$ python3 -q
>>> import numpy as np
>>> np.set_printoptions(precision=2, suppress=True, linewidth=200, floatmode="fixed")
>>> Y = np.array([[2, 0, -2, -1, -1, 2], [-1, 2, -1, -2, -1, 2], [1, 1, -2, 2, -3, -3]])
>>> E = Y.T @ Y
>>> E
array([[  6,  -1,  -5,   2,  -4,  -1],
       [ -1,   5,  -4,  -2,  -5,   1],
       [ -5,  -4,   9,   0,   9,   0],
       [  2,  -2,   0,   9,  -3, -12],
       [ -4,  -5,   9,  -3,  11,   5],
       [ -1,   1,   0, -12,   5,  17]])
>>> rk = np.linalg.matrix_rank(E)
>>> rk
np.int64(3)
>>> null = np.linalg.svd(E)[2][rk:].T
>>> np.allclose(E @ null, 0)
True
>>> [int(np.linalg.matrix_rank(E[:, :j + 1])) for j in range(6)]
[1, 2, 2, 3, 3, 3]
>>> null.shape
(6, 3)
>>> left, sv, vt = np.linalg.svd(E)
>>> sv.round(2) + 0
array([29.21, 20.89,  6.91,  0.00,  0.00,  0.00])
>>> Y = left[:, :3] @ np.diag(sv[:3]) @ vt[:3]
>>> np.linalg.matrix_rank(Y)
np.int64(3)
>>> round(np.linalg.norm(E - Y) / np.linalg.norm(E), 2)
np.float64(0.0)
>>> round(float(np.linalg.norm(E - Y, 2)), 2), round(float(sv[3]), 2)
(0.0, 0.0)
>>> np.linalg.matrix_rank(E, rtol=0.05)
np.int64(3)
>>> Y.round(2) + 0
array([[  6.00,  -1.00,  -5.00,   2.00,  -4.00,  -1.00],
       [ -1.00,   5.00,  -4.00,  -2.00,  -5.00,   1.00],
       [ -5.00,  -4.00,   9.00,   0.00,   9.00,   0.00],
       [  2.00,  -2.00,   0.00,   9.00,  -3.00, -12.00],
       [ -4.00,  -5.00,   9.00,  -3.00,  11.00,   5.00],
       [ -1.00,   1.00,   0.00, -12.00,   5.00,  17.00]])
>>> left, sv, vt = np.linalg.svd(E)
>>> evecs = vt[:(sv > 1e-8).sum()]
>>> rng = np.random.default_rng(87)
>>> x = E[1] + -1 * E[5] + rng.integers(2) * np.eye(6)[4]
>>> x
array([  0.00,   4.00,  -4.00,  10.00,  -9.00, -16.00])
>>> np.linalg.matrix_rank(np.vstack([E, x]))
np.int64(4)
>>> np.allclose(evecs.T @ evecs @ x, x)
False
